% ipython --no-banner

In [1]: import numpy as np

In [2]: np.set_printoptions(precision=1, suppress=True, linewidth=200, sign=" ")

In [3]: rd = lambda a: np.round(a, 1) + 0

In [4]: E = np.array([[2, 2, 1], [-1, 1, 0], [2, 2, 2], [0, -1, 0]])

In [5]: E[-1] = E[0] + 4 * E[1]

In [6]: E
Out[6]: 
array([[ 2,  2,  1],
       [-1,  1,  0],
       [ 2,  2,  2],
       [-2,  6,  1]])

In [7]: O, V = np.linalg.qr(E[:, :1])[0], np.linalg.qr(E[:, 1:])[0]

In [8]: s = np.linalg.svd(O.T @ V, compute_uv=False)

In [9]: rd(s)
Out[9]: array([ 0.9])

In [10]: (s > 0.9).sum()
Out[10]: np.int64(1)

In [11]: rd(np.linalg.norm(O @ O.T - V @ V.T, 2))
Out[11]: np.float64(1.0)

In [12]: rng = np.random.default_rng(3604)

In [13]: labels = rng.permutation(3)

In [14]: A2 = E[:, labels] * rng.choice([-1, 1], 3)

In [15]: A2
Out[15]: 
array([[ 2, -1,  2],
       [-1,  0,  1],
       [ 2, -2,  2],
       [-2, -1,  6]])

In [16]: left, _, vt = np.linalg.svd(E.T @ A2)

In [17]: rd(np.linalg.lstsq(E, A2)[0])
Out[17]: 
array([[ 1.,  0.,  0.],
       [ 0.,  0.,  1.],
       [ 0., -1.,  0.]])

In [18]: rd(left @ vt)
Out[18]: 
array([[ 1.,  0.,  0.],
       [ 0.,  0.,  1.],
       [ 0., -1.,  0.]])

In [19]: labels
Out[19]: array([ 0,  2,  1])

In [20]: left, s, vt = np.linalg.svd(A2, full_matrices=False)

In [21]: rd(np.sqrt((s ** 2).sum())), rd(np.linalg.norm(A2))
Out[21]: (np.float64(8.0), np.float64(8.0))

In [22]: rd(left.T @ A2 @ vt.T)
Out[22]: 
array([[ 7. ,  0. ,  0. ],
       [ 0. ,  3.8,  0. ],
       [ 0. ,  0. ,  0.6]])

In [23]: rd(s)
Out[23]: array([ 7. ,  3.8,  0.6])

In [24]: rd(vt @ vt.T)
Out[24]: 
array([[ 1.,  0.,  0.],
       [ 0.,  1.,  0.],
       [ 0.,  0.,  1.]])

In [25]: rd(left.T @ left)
Out[25]: 
array([[ 1.,  0.,  0.],
       [ 0.,  1.,  0.],
       [ 0.,  0.,  1.]])

In [26]: np.allclose(left * s @ vt, A2)
Out[26]: True

In [27]: np.abs(left[:, 0]).round(6).argmax()
Out[27]: np.int64(3)

In [28]: rd(np.cumsum(s ** 2) / np.sum(s ** 2))
Out[28]: array([ 0.8,  1. ,  1. ])

In [29]: X = np.load("data.npy")

In [30]: X
Out[30]: 
array([[ -5. ,  10. ,  -9.1],
       [ -5.2,   9.6, -11.5],
       [ -4.5,  12.1,  -9.2],
       [ -4.1,   9.2, -10.7],
       [ -3.5,   8.3,  -8.7],
       [ -4.3,   9.5, -11.2],
       [ -4. ,   8.2, -10.6],
       [ -7.1,   9.9,  -9. ],
       [ -6.7,  10.9, -11.2],
       [ -4.3,   9.7, -10.2],
       [ -3.7,   8.3, -10.2],
       [ -5. ,  10.3,  -9.8],
       [ -5.2,  10.2,  -9.6],
       [ -5.3,  10.2,  -9.3],
       [ -5.4,   9.6, -10.5],
       [ -5.3,  10.2, -10.7]])

In [31]: x0 = np.array([3, 0, 1])

In [32]: h = np.maximum(X @ x0, 0)

In [33]: np.tanh(X @ x0)
Out[33]: array([-1., -1., -1., -1., -1., -1., -1., -1., -1., -1., -1., -1., -1., -1., -1., -1.])

In [34]: h
Out[34]: array([ 0.,  0.,  0.,  0.,  0.,  0.,  0.,  0.,  0.,  0.,  0.,  0.,  0.,  0.,  0.,  0.])

In [35]: x0 = np.array([-2, 1, -1])

In [36]: y = X @ x0

In [37]: rd(np.linalg.solve(X.T @ X, X.T @ y))
Out[37]: array([-2.,  1., -1.])

In [38]: rd(np.linalg.lstsq(X, y)[0])
Out[38]: array([-2.,  1., -1.])

In [39]: rd(np.linalg.pinv(X) @ X)
Out[39]: 
array([[ 1.,  0.,  0.],
       [ 0.,  1.,  0.],
       [ 0.,  0.,  1.]])

In [40]: y = y + 0.3 * rng.normal(size=16)

In [41]: rd(y)
Out[41]: array([ 29.4,  31.6,  30.1,  28. ,  24.1,  29.5,  26.9,  32.7,  36.1,  28.1,  26.4,  30.4,  30.7,  30.5,  30.8,  31.5])

In [42]: coef, *_ = np.linalg.lstsq(X, y)

In [43]: rd(coef)
Out[43]: array([-2.,  1., -1.])

In [44]: cen = X - X.mean(axis=0)

In [45]: V = np.linalg.svd(cen)[2][:1]

In [46]: A2 = cen - cen @ V.T @ V

In [47]: np.linalg.norm(A2, axis=1).round(6).argmax()
Out[47]: np.int64(2)

In [48]: rd((cen @ V.T).std(axis=0))
Out[48]: array([ 1.2])

In [49]: rd(np.diag(V.T @ V))
Out[49]: array([ 0.5,  0.5,  0. ])

In [50]: left, s, vt = np.linalg.svd(X, full_matrices=False)

In [51]: rd(np.sqrt((s ** 2).sum())), rd(np.linalg.norm(X))
Out[51]: (np.float64(59.9), np.float64(59.9))

In [52]: rd(s / s[0])
Out[52]: array([ 1. ,  0.1,  0. ])

In [53]: rd(vt @ vt.T)
Out[53]: 
array([[ 1.,  0.,  0.],
       [ 0.,  1.,  0.],
       [ 0.,  0.,  1.]])

In [54]: rd(left.T @ left)
Out[54]: 
array([[ 1.,  0.,  0.],
       [ 0.,  1.,  0.],
       [ 0.,  0.,  1.]])

In [55]: rd(left.T @ X @ vt.T)
Out[55]: 
array([[ 59.6,   0. ,   0. ],
       [  0. ,   4.2,   0. ],
       [  0. ,   0. ,   2.8]])

In [56]: cent = np.array([[2, 3, -1, 0, -3, 0], [-2, 1, 0, -2, -2, -3]])

In [57]: A = np.repeat(cent, 18 // 2, axis=0)

In [58]: A = A + 0.3 * rng.normal(size=A.shape)

In [59]: rd(A)
Out[59]: 
array([[ 2. ,  3.8, -0.8,  0.3, -3.2,  0. ],
       [ 2. ,  3.2, -1.4,  0.2, -3.4,  0.4],
       [ 1.6,  3.3, -1.3, -0.2, -3.5,  0.1],
       [ 1.9,  3.2, -1.1,  0. , -3. ,  0. ],
       [ 1.8,  3.2, -1. ,  0.2, -2.7, -0.1],
       [ 1.8,  3.4, -1. , -0.1, -3.3,  0.4],
       [ 1.9,  3.1, -1.5, -0.2, -3.2, -0.2],
       [ 2.4,  3.5, -0.7, -0.3, -2.9,  0.3],
       [ 2.6,  3.5, -1.1, -0.3, -3.2,  0.1],
       [-2.1,  1.2, -0.4, -2.5, -2.1, -3. ],
       [-1.7,  1.5, -0.2, -1.7, -2.4, -2.8],
       [-2. ,  1.5,  0. , -2.5, -1.6, -2.8],
       [-2.5,  1.2, -0.1, -1.9, -2.3, -3.1],
       [-1.5,  0.6,  0.1, -1.7, -1.7, -3.1],
       [-2.3,  0.5,  0.3, -1.8, -2.1, -3.2],
       [-1.8,  1. , -0.1, -1.3, -2.2, -3.5],
       [-1.9,  1.3, -0.6, -2. , -2.5, -2.9],
       [-1.5,  1.2,  0.1, -2.1, -1.3, -2.6]])

In [60]: cen = A - A.mean(axis=0)

In [61]: left, s, vt = np.linalg.svd(cen, full_matrices=False)

In [62]: rd(s ** 2 / (s ** 2).sum())
Out[62]: array([ 1.,  0.,  0.,  0.,  0.,  0.])

In [63]: rd(cen.mean(axis=0))
Out[63]: array([ 0.,  0.,  0.,  0.,  0.,  0.])

In [64]: rd(np.abs(vt[-1]))
Out[64]: array([ 0.3,  0.1,  0.6,  0.3,  0.6,  0.1])

In [65]: np.searchsorted(np.cumsum(s ** 2) / (s ** 2).sum(), 0.9) + 1
Out[65]: np.int64(1)

In [66]: labels = A[:, 1] > np.median(A[:, 1])

In [67]: u = A[labels].mean(axis=0) - A[~labels].mean(axis=0)

In [68]: (((A - A.mean(axis=0)) @ u > 0) == labels).mean()
Out[68]: np.float64(1.0)

In [69]: rd(X - X[0])
Out[69]: 
array([[ 0. ,  0. ,  0. ],
       [-0.2, -0.4, -2.4],
       [ 0.5,  2.1, -0.1],
       [ 0.9, -0.8, -1.6],
       [ 1.5, -1.7,  0.4],
       [ 0.7, -0.5, -2.1],
       [ 1. , -1.8, -1.5],
       [-2.1, -0.1,  0.1],
       [-1.7,  0.9, -2.1],
       [ 0.7, -0.3, -1.1],
       [ 1.3, -1.7, -1.1],
       [ 0. ,  0.3, -0.7],
       [-0.2,  0.2, -0.5],
       [-0.3,  0.2, -0.2],
       [-0.4, -0.4, -1.4],
       [-0.3,  0.2, -1.6]])

In [70]: np.count_nonzero(X)
Out[70]: np.int64(48)

In [71]: rd(X.sum(axis=1))
Out[71]: array([-4.1, -7.1, -1.6, -5.6, -3.9, -6. , -6.4, -6.2, -7. , -4.8, -5.6, -4.5, -4.6, -4.4, -6.3, -5.8])

In [72]: rd(np.diff(X, axis=0))
Out[72]: 
array([[-0.2, -0.4, -2.4],
       [ 0.7,  2.5,  2.3],
       [ 0.4, -2.9, -1.5],
       [ 0.6, -0.9,  2. ],
       [-0.8,  1.2, -2.5],
       [ 0.3, -1.3,  0.6],
       [-3.1,  1.7,  1.6],
       [ 0.4,  1. , -2.2],
       [ 2.4, -1.2,  1. ],
       [ 0.6, -1.4,  0. ],
       [-1.3,  2. ,  0.4],
       [-0.2, -0.1,  0.2],
       [-0.1,  0. ,  0.3],
       [-0.1, -0.6, -1.2],
       [ 0.1,  0.6, -0.2]])

In [73]: rd(X.mean(axis=0))
Out[73]: array([ -4.9,   9.8, -10.1])

In [74]: A2 = np.array([[1, 1], [1, -1]])

In [75]: mat = np.kron(A2, np.kron(A2, A2))[rng.permutation(8)][:3]

In [76]: mat
Out[76]: 
array([[ 1,  1, -1, -1, -1, -1,  1,  1],
       [ 1, -1, -1,  1, -1,  1,  1, -1],
       [ 1, -1, -1,  1,  1, -1, -1,  1]])

In [77]: u = np.array([-2, -4, 0])

In [78]: np.cross(mat[2, :3], mat[1, :3])
Out[78]: array([ 0,  0,  0])

In [79]: np.convolve(mat[2], u)
Out[79]: array([-2, -2,  6,  2, -6, -2,  6,  2, -4,  0])

In [80]: np.array([np.convolve(row, u, "same") for row in mat])
Out[80]: 
array([[-6, -2,  6,  6,  6,  2, -6, -4],
       [-2,  6,  2, -2,  2, -6, -2,  4],
       [-2,  6,  2, -6, -2,  6,  2, -4]])

In [81]: O, R = np.linalg.qr(E)

In [82]: rd(O.T @ O)
Out[82]: 
array([[ 1.,  0.,  0.],
       [ 0.,  1.,  0.],
       [ 0.,  0.,  1.]])

In [83]: rd(O @ R)
Out[83]: 
array([[ 2.,  2.,  1.],
       [-1.,  1.,  0.],
       [ 2.,  2.,  2.],
       [-2.,  6.,  1.]])

In [84]: rd(abs(R[0, 0])), rd(np.linalg.norm(E[:, 0]))
Out[84]: (np.float64(3.6), np.float64(3.6))

In [85]: rd(R)
Out[85]: 
array([[-3.6,  1.4, -1.1],
       [ 0. , -6.6, -2.1],
       [ 0. ,  0. , -0.7]])

In [86]: u, r1 = mat[1], mat[2]

In [87]: u @ u
Out[87]: np.int64(8)

In [88]: pr = (u @ r1) / (u @ u) * u

In [89]: (r1 - pr) @ u
Out[89]: np.float64(0.0)

In [90]: r1 - pr
Out[90]: array([ 1., -1., -1.,  1.,  1., -1., -1.,  1.])

In [91]: np.linalg.matrix_rank(np.outer(u, r1))
Out[91]: np.int64(1)

In [92]: rd(np.linalg.norm(u + r1) ** 2 + np.linalg.norm(u - r1) ** 2)
Out[92]: np.float64(32.0)

In [93]: np.outer(u, r1)
Out[93]: 
array([[ 1, -1, -1,  1,  1, -1, -1,  1],
       [-1,  1,  1, -1, -1,  1,  1, -1],
       [-1,  1,  1, -1, -1,  1,  1, -1],
       [ 1, -1, -1,  1,  1, -1, -1,  1],
       [-1,  1,  1, -1, -1,  1,  1, -1],
       [ 1, -1, -1,  1,  1, -1, -1,  1],
       [ 1, -1, -1,  1,  1, -1, -1,  1],
       [-1,  1,  1, -1, -1,  1,  1, -1]])

In [94]: W1 = np.array([[9, 3, -2, 8, -3],
    ...:     [-3, 9, 9, -1, 1],
    ...:     [7, -1, -3, 7, -6],
    ...:     [-9, 3, -8, 5, -7],
    ...:     [-9, -1, -6, -4, 5],
    ...:     [-6, -4, 6, 6, 3],
    ...:     [2, -1, -9, 9, 5],
    ...:     [1, -7, -2, 7, 0]])

In [95]: coef = np.array([8, 6, 1, 6, 1])

In [96]: hid = np.maximum(mat @ W1 + coef, 0)

In [97]: hid
Out[97]: 
array([[ 34,  13,   8,  15,   9],
       [  8,   7,   0,  25,   0],
       [  0,   1,   0,   1,   0]])

In [98]: rd((hid > 0).mean(axis=0))
Out[98]: array([ 0.7,  1. ,  0.3,  1. ,  0.3])

In [99]: cent = np.array([[2, -2], [0, 2], [-2, 0], [-2, 3], [-1, 2]])

In [100]: hid @ cent
Out[100]: 
array([[ 13,  21],
       [-34,  73],
       [ -2,   5]])
